>>> import numpy as np
>>> from numpy import linalg as LA
>>> np.set_printoptions(suppress=True, linewidth=200)
>>> tidy = lambda a: np.round(a, 3) + 0
>>> A = np.array([[2, 3, 4, 4, 4, 2, 4, 4, -2],
...     [3, 4, 5, 5, 5, 3, 5, 5, -1],
...     [4, 5, 6, 6, 6, 4, 6, 6, 0],
...     [0, 1, 2, 2, 2, 0, 2, 2, -4]])
>>> rank = LA.matrix_rank(A)
>>> print(rank)
2
>>> ns = LA.svd(A)[2][rank:].T
>>> print(tidy(ns @ ns.T))
[[ 0.87  -0.106 -0.081 -0.081 -0.081 -0.13  -0.081 -0.081 -0.229]
 [-0.106  0.887 -0.12  -0.12  -0.12  -0.106 -0.12  -0.12  -0.077]
 [-0.081 -0.12   0.842 -0.158 -0.158 -0.081 -0.158 -0.158  0.074]
 [-0.081 -0.12  -0.158  0.842 -0.158 -0.081 -0.158 -0.158  0.074]
 [-0.081 -0.12  -0.158 -0.158  0.842 -0.081 -0.158 -0.158  0.074]
 [-0.13  -0.106 -0.081 -0.081 -0.081  0.87  -0.081 -0.081 -0.229]
 [-0.081 -0.12  -0.158 -0.158 -0.158 -0.081  0.842 -0.158  0.074]
 [-0.081 -0.12  -0.158 -0.158 -0.158 -0.081 -0.158  0.842  0.074]
 [-0.229 -0.077  0.074  0.074  0.074 -0.229  0.074  0.074  0.165]]
>>> print([int(LA.matrix_rank(np.delete(A, i, axis=0))) for i in range(4)])
[2, 2, 2, 2]
>>> print(ns.shape)
(9, 7)
>>> print([int(LA.matrix_rank(A[:i])) for i in range(1, len(A) + 1)])
[1, 2, 2, 2]
>>> print([int(LA.matrix_rank(A[:, :j + 1])) for j in range(9)])
[1, 2, 2, 2, 2, 2, 2, 2, 2]
>>> print(LA.matrix_rank(A.T @ A), LA.matrix_rank(A @ A.T))
2 2
>>> Uu, sv, Vt = LA.svd(A)
>>> vecs = Vt[:(sv > 1e-8).sum()]
>>> rng = np.random.default_rng(195948)
>>> x0 = A[3] + 2 * A[2] + rng.integers(2) * np.eye(9)[7]
>>> print(x0)
[ 8. 11. 14. 14. 14.  8. 14. 14. -4.]
>>> print(tidy(LA.norm(x0 - vecs.T @ vecs @ x0)))
0.0
>>> K = np.loadtxt("data.csv", delimiter=",")
>>> print(K)
[[ 0.   0.4 -9. ]
 [-0.4 -0.8 12. ]
 [-0.2  1.3 12. ]
 [ 1.3 -1.4 -4. ]
 [ 0.8  2.1 -3. ]
 [ 0.4 -0.6 12. ]
 [ 1.2  0.1 -7. ]
 [-0.9  0.4  3. ]
 [-0.4  0.4 10. ]]
>>> Uu, sv, Vt = LA.svd(K, full_matrices=False)
>>> print(tidy(np.abs(Vt[0])))
[0.036 0.001 0.999]
>>> print(np.abs(Uu[:, 0]).round(6).argmax())
1
>>> print(tidy(sv))
[26.399  3.107  2.021]
>>> print(tidy(np.sqrt((sv ** 2).sum())), tidy(LA.norm(K)))
26.658 26.658
>>> print(np.count_nonzero(K))
26
>>> print(np.unravel_index(np.abs(K).argmax(), K.shape))
(np.int64(1), np.int64(2))
>>> print(LA.matrix_rank(K))
3
>>> print(tidy(LA.norm(K)))
26.658
>>> print(tidy(LA.svd(K, compute_uv=False)))
[26.399  3.107  2.021]
>>> print(tidy(K.sum(axis=0)))
[ 1.8  1.9 26. ]
>>> print(np.abs(K).max())
12.0
>>> print(tidy(K.sum(axis=1)))
[-8.6 10.8 13.1 -4.1 -0.1 11.8 -5.7  2.5 10. ]
